>>> import numpy as np
>>> np.set_printoptions(precision=2, suppress=True, linewidth=100)
>>> arr = np.load("test17.npy")
>>> arr
array([[ 1.,  5.,  0.,  0.,  0.,  0.,  0.,  0.,  0.,  0.,  0.],
       [ 5., -2.,  5.,  0.,  0.,  0.,  0.,  0.,  0.,  0.,  0.],
       [ 0.,  5.,  1.,  5.,  0.,  0.,  0.,  0.,  0.,  0.,  0.],
       [ 0.,  0.,  5.,  2.,  5.,  0.,  0.,  0.,  0.,  0.,  0.],
       [ 0.,  0.,  0.,  5.,  0.,  5.,  0.,  0.,  0.,  0.,  0.],
       [ 0.,  0.,  0.,  0.,  5., -2.,  5.,  0.,  0.,  0.,  0.],
       [ 0.,  0.,  0.,  0.,  0.,  5.,  0.,  5.,  0.,  0.,  0.],
       [ 0.,  0.,  0.,  0.,  0.,  0.,  5.,  1.,  5.,  0.,  0.],
       [ 0.,  0.,  0.,  0.,  0.,  0.,  0.,  5., -1.,  5.,  0.],
       [ 0.,  0.,  0.,  0.,  0.,  0.,  0.,  0.,  5.,  1.,  5.],
       [ 0.,  0.,  0.,  0.,  0.,  0.,  0.,  0.,  0.,  5., -2.]])
>>> Y = arr[0, 0] * arr[1:] - np.outer(arr[1:, 0], arr[0])
>>> Y
array([[  0., -27.,   5.,   0.,   0.,   0.,   0.,   0.,   0.,   0.,   0.],
       [  0.,   5.,   1.,   5.,   0.,   0.,   0.,   0.,   0.,   0.,   0.],
       [  0.,   0.,   5.,   2.,   5.,   0.,   0.,   0.,   0.,   0.,   0.],
       [  0.,   0.,   0.,   5.,   0.,   5.,   0.,   0.,   0.,   0.,   0.],
       [  0.,   0.,   0.,   0.,   5.,  -2.,   5.,   0.,   0.,   0.,   0.],
       [  0.,   0.,   0.,   0.,   0.,   5.,   0.,   5.,   0.,   0.,   0.],
       [  0.,   0.,   0.,   0.,   0.,   0.,   5.,   1.,   5.,   0.,   0.],
       [  0.,   0.,   0.,   0.,   0.,   0.,   0.,   5.,  -1.,   5.,   0.],
       [  0.,   0.,   0.,   0.,   0.,   0.,   0.,   0.,   5.,   1.,   5.],
       [  0.,   0.,   0.,   0.,   0.,   0.,   0.,   0.,   0.,   5.,  -2.]])
>>> arr[:, 0] / arr[0, 0]
array([1., 5., 0., 0., 0., 0., 0., 0., 0., 0., 0.])
>>> np.flatnonzero(~Y.round(6).any(axis=1))
array([], dtype=int64)
